% python3 -q
>>> import numpy as np
>>> from numpy import linalg as LA
>>> np.set_printoptions(suppress=True, linewidth=140)
>>> B = np.array([[1, -3, 0],
...     [3, -1, -3],
...     [-1, -1, -2],
...     [-1, 0, 1],
...     [2, -1, 0],
...     [-2, -2, 0],
...     [-2, -2, -2],
...     [3, -1, 2],
...     [-3, -1, 1]])
>>> W2 = np.array([[2, 1, 2, 1, 3, 0], [2, 1, 0, 1, 1, 2], [3, 1, 0, 2, 2, 3]])
>>> m1 = B @ W2
>>> m1
array([[ -4,  -2,   2,  -2,   0,  -6],
       [ -5,  -1,   6,  -4,   2, -11],
       [-10,  -4,  -2,  -6,  -8,  -8],
       [  1,   0,  -2,   1,  -1,   3],
       [  2,   1,   4,   1,   5,  -2],
       [ -8,  -4,  -4,  -4,  -8,  -4],
       [-14,  -6,  -4,  -8, -12, -10],
       [ 10,   4,   6,   6,  12,   4],
       [ -5,  -3,  -6,  -2,  -8,   1]])
>>> r = LA.matrix_rank(m1)
>>> r
np.int64(3)
>>> N = LA.svd(m1)[2][r:].T
>>> print(np.round(N @ N.T, 2))
[[ 0.6 -0.3 -0.1 -0.1 -0.2 -0.3]
 [-0.3  0.4 -0.2  0.3  0.1 -0.1]
 [-0.1 -0.2  0.6  0.1 -0.3  0.3]
 [-0.1  0.3  0.1  0.6 -0.3 -0.2]
 [-0.2  0.1 -0.3 -0.3  0.4  0.1]
 [-0.3 -0.1  0.3 -0.2  0.1  0.4]]
>>> def softmax(z):
...     e = np.exp(z - z.max(axis=-1, keepdims=True))
...     return e / e.sum(axis=-1, keepdims=True)
... 
>>> np.round(softmax(m1).sum(axis=1), 2)
array([1., 1., 1., 1., 1., 1., 1., 1., 1.])
>>> S = m1 @ m1.T / np.sqrt(6)
>>> np.round(softmax(S + np.triu(np.full(S.shape, -np.inf), 1)), 2) + 0
array([[1.  , 0.  , 0.  , 0.  , 0.  , 0.  , 0.  , 0.  , 0.  ],
       [0.  , 1.  , 0.  , 0.  , 0.  , 0.  , 0.  , 0.  , 0.  ],
       [0.  , 0.  , 1.  , 0.  , 0.  , 0.  , 0.  , 0.  , 0.  ],
       [0.  , 0.  , 0.  , 1.  , 0.  , 0.  , 0.  , 0.  , 0.  ],
       [0.  , 0.02, 0.  , 0.  , 0.98, 0.  , 0.  , 0.  , 0.  ],
       [0.  , 0.  , 1.  , 0.  , 0.  , 0.  , 0.  , 0.  , 0.  ],
       [0.  , 0.  , 0.  , 0.  , 0.  , 0.  , 1.  , 0.  , 0.  ],
       [0.  , 0.  , 0.  , 0.  , 0.  , 0.  , 0.  , 1.  , 0.  ],
       [0.  , 0.  , 0.  , 0.  , 0.  , 0.  , 1.  , 0.  , 0.  ]])
>>> F = np.loadtxt("run11.csv", delimiter=",")
>>> F
array([[-2.,  2.,  1.,  1.,  1.,  1.,  0.,  0.,  0.,  3.],
       [ 0.,  3.,  2.,  2.,  2.,  1.,  3.,  3.,  1.,  3.],
       [ 0.,  1.,  2.,  1.,  0.,  2.,  3.,  2.,  3.,  1.],
       [ 0.,  2.,  1.,  1.,  3.,  0.,  2.,  0.,  3.,  0.],
       [ 0.,  3.,  0.,  3.,  0.,  2.,  0.,  2.,  1.,  3.],
       [ 0.,  3.,  1.,  3.,  3.,  1.,  2.,  0.,  1.,  3.],
       [ 0.,  0.,  0.,  1.,  2.,  3.,  1.,  2.,  2.,  3.],
       [ 0.,  2.,  1.,  1.,  3.,  0.,  3.,  3.,  0.,  2.],
       [ 0.,  3.,  0.,  3.,  3.,  2.,  1.,  3.,  1.,  0.],
       [ 0.,  2.,  2.,  3.,  1.,  3.,  1.,  1.,  0.,  0.]])
>>> round(LA.norm(F, 2) / LA.norm(F), 2)
np.float64(0.85)
>>> np.round(np.abs(LA.svd(F)[2][-1]), 2)
array([0.23, 0.52, 0.26, 0.58, 0.05, 0.42, 0.2 , 0.19, 0.15, 0.03])
>>> f = np.array([-2, -1, 1])
>>> np.convolve(F[5], f)
array([ 0., -6., -5., -4., -8., -2., -2., -1.,  0., -7., -2.,  3.])
